$ python -q
>>> import numpy as np
>>> np.set_printoptions(suppress=True, linewidth=100)
>>> def rd(a):
...     return np.round(a, 4) + 0
... 
>>> J = np.loadtxt("w.csv", delimiter=",")
>>> print(J)
[[ 0.6 -1.3 -0.1  0.  -0.1 -0.5  0.3 -1.2 -0.1]
 [ 3.4 -2.3  0.3 -0.3  1.6 -0.9 -0.3  0.2  1.7]
 [ 0.1  0.1 -0.6  1.1 -0.5  1.4  1.1  0.7 -0.2]
 [-1.   0.3 -0.4 -0.9 -0.8 -1.3  0.5 -0.1  1.2]
 [ 0.  -1.1  1.4 -0.7  0.8 -0.9 -0.7 -2.  -0.3]
 [-0.4 -1.5  0.7  0.1 -0.8 -0.6  0.6 -1.2  0.4]
 [-2.1  0.   0.   0.6 -0.1  1.7 -0.4 -0.9 -0.6]]
>>> x0 = np.array([3, 1, 2, 3, 3, 1, 2, 3, 0])
>>> a = np.maximum(J @ x0, 0)
>>> print(J * (a > 1e-9)[:, None])
[[ 0.  -0.  -0.   0.  -0.  -0.   0.  -0.  -0. ]
 [ 3.4 -2.3  0.3 -0.3  1.6 -0.9 -0.3  0.2  1.7]
 [ 0.1  0.1 -0.6  1.1 -0.5  1.4  1.1  0.7 -0.2]
 [-0.   0.  -0.  -0.  -0.  -0.   0.  -0.   0. ]
 [ 0.  -0.   0.  -0.   0.  -0.  -0.  -0.  -0. ]
 [-0.  -0.   0.   0.  -0.  -0.   0.  -0.   0. ]
 [-0.   0.   0.   0.  -0.   0.  -0.  -0.  -0. ]]
>>> print(rd(a))
[ 0.  11.5  6.7  0.   0.   0.   0. ]
>>> print(np.maximum(J @ (3 * x0), 0))
[ 0.  34.5 20.1  0.   0.   0.   0. ]
>>> print(rd(np.maximum(J @ x0, 0) - np.maximum(-J @ x0, 0)))
[-3.5 11.5  6.7 -9.2 -6.3 -6.4 -6.6]
>>> print(rd(np.tanh(J @ x0)))
[-0.9982  1.      1.     -1.     -1.     -1.     -1.    ]
>>> X = np.loadtxt("dump.csv", delimiter=",")
>>> print(X)
[[-36. -42.   0.  48. -30. -36.]
 [-12. -14.   0.  16. -10. -12.]
 [-30. -35.   0.  40. -25. -30.]
 [-54. -63.   0.  72. -45. -54.]
 [-54. -63.   0.  72. -45. -54.]
 [-42. -49.   0.  56. -35. -42.]
 [-48. -56.   0.  64. -40. -48.]
 [-24. -28.   0.  32. -20. -24.]]
>>> rng = np.random.default_rng(972419)
>>> out = X + rng.integers(-2, 3, (8, 1)) @ rng.integers(-2, 3, (1, 6))
>>> print(out)
[[-36. -46.  -4.  48. -32. -34.]
 [-12. -18.  -4.  16. -12. -10.]
 [-30. -31.   4.  40. -23. -32.]
 [-54. -65.  -2.  72. -46. -53.]
 [-54. -65.  -2.  72. -46. -53.]
 [-42. -51.  -2.  56. -36. -41.]
 [-48. -54.   2.  64. -39. -49.]
 [-24. -28.   0.  32. -20. -24.]]
>>> print(np.linalg.matrix_rank(out - X, tol=1e-8))
1
